% ipython --no-banner

In [1]: import numpy as np

In [2]: from numpy import linalg as LA

In [3]: np.set_printoptions(precision=2, suppress=True, linewidth=120)

In [4]: tidy = lambda a: np.round(a, 2) + 0

In [5]: feats = np.loadtxt("w.csv", delimiter=",")

In [6]: print(feats)
[[0. 0. 7. 5.]
 [0. 0. 0. 0.]
 [0. 0. 5. 3.]
 [0. 0. 5. 3.]
 [0. 1. 0. 0.]
 [0. 0. 0. 0.]
 [0. 0. 7. 5.]
 [0. 0. 0. 0.]
 [0. 0. 7. 5.]
 [0. 0. 0. 0.]
 [0. 0. 1. 0.]
 [0. 0. 1. 0.]
 [0. 0. 3. 1.]
 [0. 0. 3. 1.]
 [0. 0. 0. 0.]
 [0. 1. 0. 0.]
 [0. 0. 5. 3.]
 [0. 1. 0. 0.]
 [0. 0. 5. 3.]
 [0. 0. 0. 0.]
 [0. 0. 3. 1.]
 [0. 1. 0. 0.]
 [0. 0. 1. 0.]
 [0. 0. 1. 0.]
 [0. 0. 7. 5.]
 [0. 1. 0. 0.]
 [0. 0. 5. 3.]
 [0. 0. 1. 0.]
 [0. 0. 1. 0.]
 [0. 0. 1. 0.]
 [0. 0. 3. 1.]
 [0. 0. 5. 3.]
 [0. 0. 0. 0.]
 [0. 0. 7. 5.]
 [0. 1. 0. 0.]
 [0. 0. 0. 0.]
 [0. 0. 1. 0.]
 [0. 0. 7. 5.]]

In [7]: rk = LA.matrix_rank(feats)

In [8]: rk
Out[8]: np.int64(3)

In [9]: null = LA.svd(feats)[2][rk:].T

In [10]: [int(LA.matrix_rank(feats[:, :j + 1])) for j in range(4)]
Out[10]: [0, 1, 2, 3]

In [11]: LA.matrix_rank(feats.T @ feats), LA.matrix_rank(feats @ feats.T)
Out[11]: (np.int64(3), np.int64(3))

In [12]: null.shape
Out[12]: (4, 1)

In [13]: null[:, 0] / null[np.abs(null[:, 0]).round(6).argmax(), 0]
Out[13]: array([1., 0., 0., 0.])

In [14]: [int(LA.matrix_rank(feats[:i])) for i in range(1, len(feats) + 1)]
Out[14]: 
[1,
 1,
 2,
 2,
 3,
 3,
 3,
 3,
 3,
 3,
 3,
 3,
 3,
 3,
 3,
 3,
 3,
 3,
 3,
 3,
 3,
 3,
 3,
 3,
 3,
 3,
 3,
 3,
 3,
 3,
 3,
 3,
 3,
 3,
 3,
 3,
 3,
 3]

In [15]: print(np.allclose(feats @ null, 0))
True

In [16]: null @ null.T
Out[16]: 
array([[1., 0., 0., 0.],
       [0., 0., 0., 0.],
       [0., 0., 0., 0.],
       [0., 0., 0., 0.]])

In [17]: [int(LA.matrix_rank(np.delete(feats, i, axis=0))) for i in range(38)]
Out[17]: 
[3,
 3,
 3,
 3,
 3,
 3,
 3,
 3,
 3,
 3,
 3,
 3,
 3,
 3,
 3,
 3,
 3,
 3,
 3,
 3,
 3,
 3,
 3,
 3,
 3,
 3,
 3,
 3,
 3,
 3,
 3,
 3,
 3,
 3,
 3,
 3,
 3,
 3]

In [18]: data = np.array([[0, -4, -1, 6, -5],
    ...:     [4, 0, -7, 2, -3],
    ...:     [1, 7, 0, -4, -2],
    ...:     [-6, -2, 4, 0, -7],
    ...:     [5, 3, 2, 7, 0]])

In [19]: data
Out[19]: 
array([[ 0, -4, -1,  6, -5],
       [ 4,  0, -7,  2, -3],
       [ 1,  7,  0, -4, -2],
       [-6, -2,  4,  0, -7],
       [ 5,  3,  2,  7,  0]])

In [20]: tidy(np.abs(LA.eigvals(data)).max())
Out[20]: np.float64(12.07)

In [21]: tidy(np.sort(np.abs(LA.eigvals(data))))
Out[21]: array([ 0.  ,  7.95,  7.95, 12.07, 12.07])

In [22]: assert data == data.T
ValueError: The truth value of an array with more than one element is ambiguous. Use a.any() or a.all()


In [23]: np.allclose(data @ data.T, data.T @ data)
Out[23]: True

In [24]: tidy(LA.det(data))
Out[24]: np.float64(0.0)

In [25]: data.inv()
AttributeError: 'numpy.ndarray' object has no attribute 'inv'


In [26]: print(np.allclose(data, data.T))
False

In [27]: rk = LA.matrix_rank(data)

In [28]: rk
Out[28]: np.int64(4)

In [29]: null = LA.svd(data)[2][rk:].T

In [30]: print(np.allclose(data @ null, 0))
True

In [31]: LA.matrix_rank(data.T @ data), LA.matrix_rank(data @ data.T)
Out[31]: (np.int64(4), np.int64(4))

In [32]: null.shape
Out[32]: (5, 1)

In [33]: print([int(LA.matrix_rank(np.delete(data, i, axis=0))) for i in range(5)])
[4, 4, 4, 4, 4]

In [34]: [int(LA.matrix_rank(data[:, :j + 1])) for j in range(5)]
Out[34]: [1, 2, 3, 4, 4]

In [35]: tidy(null[:, 0] / null[np.abs(null[:, 0]).round(6).argmax(), 0])
Out[35]: array([ 1.  , -0.6 ,  0.55, -0.62, -0.37])

In [36]: print(tidy(data @ null))
[[0.]
 [0.]
 [0.]
 [0.]
 [0.]]

In [37]: [int(LA.matrix_rank(data[:i])) for i in range(1, len(data) + 1)]
Out[37]: [1, 2, 3, 4, 4]

In [38]: vec = np.array([0, 5, 1, 4, 1])

In [39]: print(tidy(LA.svd(data, compute_uv=False)))
[12.07 12.07  7.95  7.95  0.  ]

In [40]: print(tidy(LA.eigvals(data).real))
[0. 0. 0. 0. 0.]

In [41]: q = LA.solve(np.eye(5) - data, np.eye(5) + data)

In [42]: tidy(LA.det(q))
Out[42]: np.float64(1.0)

In [43]: vec = np.array([2, 0, 5, 4, 5])

In [44]: a = np.maximum(data @ vec, 0)

In [45]: data * (a > 1e-9)[:, None]
Out[45]: 
array([[0, 0, 0, 0, 0],
       [0, 0, 0, 0, 0],
       [0, 0, 0, 0, 0],
       [0, 0, 0, 0, 0],
       [5, 3, 2, 7, 0]])

In [46]: print(a)
[ 0  0  0  0 48]

In [47]: tidy(np.tanh(data @ vec))
Out[47]: array([-1., -1., -1., -1.,  1.])

In [48]: np.maximum(data @ vec, 0) - np.maximum(-data @ vec, 0)
Out[48]: array([ -6, -34, -24, -27,  48])

In [49]: np.maximum(data @ (3 * vec), 0)
Out[49]: array([  0,   0,   0,   0, 144])

In [50]: M2 = data / np.sqrt((data ** 2).mean(axis=1, keepdims=True))

In [51]: tidy(M2[2])
Out[51]: array([ 0.27,  1.87,  0.  , -1.07, -0.53])

In [52]: tidy(LA.norm(M2, axis=1))
Out[52]: array([2.24, 2.24, 2.24, 2.24, 2.24])

In [53]: LA.matrix_rank(M2) == LA.matrix_rank(data)
Out[53]: np.True_

In [54]: X = np.loadtxt("out9.csv", delimiter=",")

In [55]: X
Out[55]: 
array([[2., 0., 2., 3., 3., 1., 1., 3., 2., 3., 3.],
       [2., 2., 2., 1., 2., 0., 0., 2., 0., 0., 1.],
       [2., 0., 2., 1., 3., 3., 3., 0., 3., 3., 1.],
       [3., 3., 1., 2., 0., 3., 2., 3., 3., 2., 1.]])

In [56]: G = X.T @ X

In [57]: LA.matrix_rank(G)
Out[57]: np.int64(4)

In [58]: np.diag(G)
Out[58]: array([21., 13., 13., 15., 22., 19., 14., 22., 22., 22., 12.])

In [59]: G
Out[59]: 
array([[21., 13., 15., 16., 16., 17., 14., 19., 19., 18., 13.],
       [13., 13.,  7.,  8.,  4.,  9.,  6., 13.,  9.,  6.,  5.],
       [15.,  7., 13., 12., 16., 11., 10., 13., 13., 14., 11.],
       [16.,  8., 12., 15., 14., 12., 10., 17., 15., 16., 13.],
       [16.,  4., 16., 14., 22., 12., 12., 13., 15., 18., 14.],
       [17.,  9., 11., 12., 12., 19., 16., 12., 20., 18.,  9.],
       [14.,  6., 10., 10., 12., 16., 14.,  9., 17., 16.,  8.],
       [19., 13., 13., 17., 13., 12.,  9., 22., 15., 15., 14.],
       [19.,  9., 13., 15., 15., 20., 17., 15., 22., 21., 12.],
       [18.,  6., 14., 16., 18., 18., 16., 15., 21., 22., 14.],
       [13.,  5., 11., 13., 14.,  9.,  8., 14., 12., 14., 12.]])

In [60]: print(np.allclose(G, G.T))
True

In [61]: np.trace(G), (X ** 2).sum()
Out[61]: (np.float64(195.0), np.float64(195.0))

In [62]: M = np.array([[0, -2, -8, -8, 6, -8],
    ...:     [0, 0, -3, 3, 6, 6],
    ...:     [0, 0, 0, -1, -2, -1],
    ...:     [0, 0, 0, 0, 5, 6],
    ...:     [0, 0, 0, 0, 0, 5],
    ...:     [0, 0, 0, 0, 0, 0]])

In [63]: M
Out[63]: 
array([[ 0, -2, -8, -8,  6, -8],
       [ 0,  0, -3,  3,  6,  6],
       [ 0,  0,  0, -1, -2, -1],
       [ 0,  0,  0,  0,  5,  6],
       [ 0,  0,  0,  0,  0,  5],
       [ 0,  0,  0,  0,  0,  0]])

In [64]: # rank 5

In [65]: print(LA.matrix_rank(M - M[0, 0] * np.eye(6)))
5

In [66]: LA.inv(M)
LinAlgError: Singular matrix


In [67]: tidy(np.sort(LA.eigvals(M)))
Out[67]: array([0., 0., 0., 0., 0., 0.])

In [68]: np.prod(np.diag(M)), tidy(LA.det(M))
Out[68]: (np.int64(0), np.float64(0.0))

In [69]: M @ M
Out[69]: 
array([[  0,   0,   6,   2, -36, -22],
       [  0,   0,   0,   3,  21,  51],
       [  0,   0,   0,   0,  -5, -16],
       [  0,   0,   0,   0,   0,  25],
       [  0,   0,   0,   0,   0,   0],
       [  0,   0,   0,   0,   0,   0]])
